% ipython --no-banner

In [1]: import numpy as np

In [2]: np.set_printoptions(suppress=True, linewidth=100)

In [3]: K = np.load("dump.npy")

In [4]: K
Out[4]: 
array([[  3.91,  -5.93, -17.46],
       [  3.67,  -5.75, -15.98],
       [  2.82,  -5.04, -11.17],
       [  2.81,  -5.03, -11.09],
       [  2.41,  -4.66,  -9.05],
       [  2.  ,  -4.24,  -7.06],
       [  1.64,  -3.84,  -5.48],
       [  1.1 ,  -3.15,  -3.37],
       [  0.75,  -2.6 ,  -2.17],
       [  0.52,  -2.17,  -1.47],
       [  0.37,  -1.83,  -1.06],
       [  0.26,  -1.53,  -0.77],
       [  0.08,  -0.85,  -0.33],
       [  0.01,   0.36,   0.12],
       [  0.23,   1.45,   0.71],
       [  0.44,   2.  ,   1.26],
       [  0.5 ,   2.12,   1.41],
       [  1.53,   3.72,   5.04],
       [  2.6 ,   4.84,  10.01]])

In [5]: cen = (K - K.mean(axis=0)) / K.std(axis=0)

In [6]: cen.std(axis=0)
Out[6]: array([1., 1., 1.])

In [7]: beta = np.linalg.lstsq(np.delete(cen, 0, axis=1), cen[:, 0])[0]

In [8]: np.round(1 - np.var(cen[:, 0] - np.delete(cen, 0, axis=1) @ beta), 2)
Out[8]: np.float64(0.53)

In [9]: np.abs(beta).argmax()
Out[9]: np.int64(1)

In [10]: beta.round(2)
Out[10]: array([ 0.72, -1.34])

In [11]: rng = np.random.default_rng(3)

In [12]: labels = rng.permutation(3)

In [13]: other = K[:, labels] * rng.choice([-1, 1], 3)

In [14]: other
Out[14]: 
array([[ 17.46,   5.93,  -3.91],
       [ 15.98,   5.75,  -3.67],
       [ 11.17,   5.04,  -2.82],
       [ 11.09,   5.03,  -2.81],
       [  9.05,   4.66,  -2.41],
       [  7.06,   4.24,  -2.  ],
       [  5.48,   3.84,  -1.64],
       [  3.37,   3.15,  -1.1 ],
       [  2.17,   2.6 ,  -0.75],
       [  1.47,   2.17,  -0.52],
       [  1.06,   1.83,  -0.37],
       [  0.77,   1.53,  -0.26],
       [  0.33,   0.85,  -0.08],
       [ -0.12,  -0.36,  -0.01],
       [ -0.71,  -1.45,  -0.23],
       [ -1.26,  -2.  ,  -0.44],
       [ -1.41,  -2.12,  -0.5 ],
       [ -5.04,  -3.72,  -1.53],
       [-10.01,  -4.84,  -2.6 ]])

In [15]: Uu, _, vt = np.linalg.svd(K.T @ other)

In [16]: np.round(Uu @ vt, 2) + 0
Out[16]: 
array([[ 0.,  0., -1.],
       [ 0., -1.,  0.],
       [-1.,  0.,  0.]])
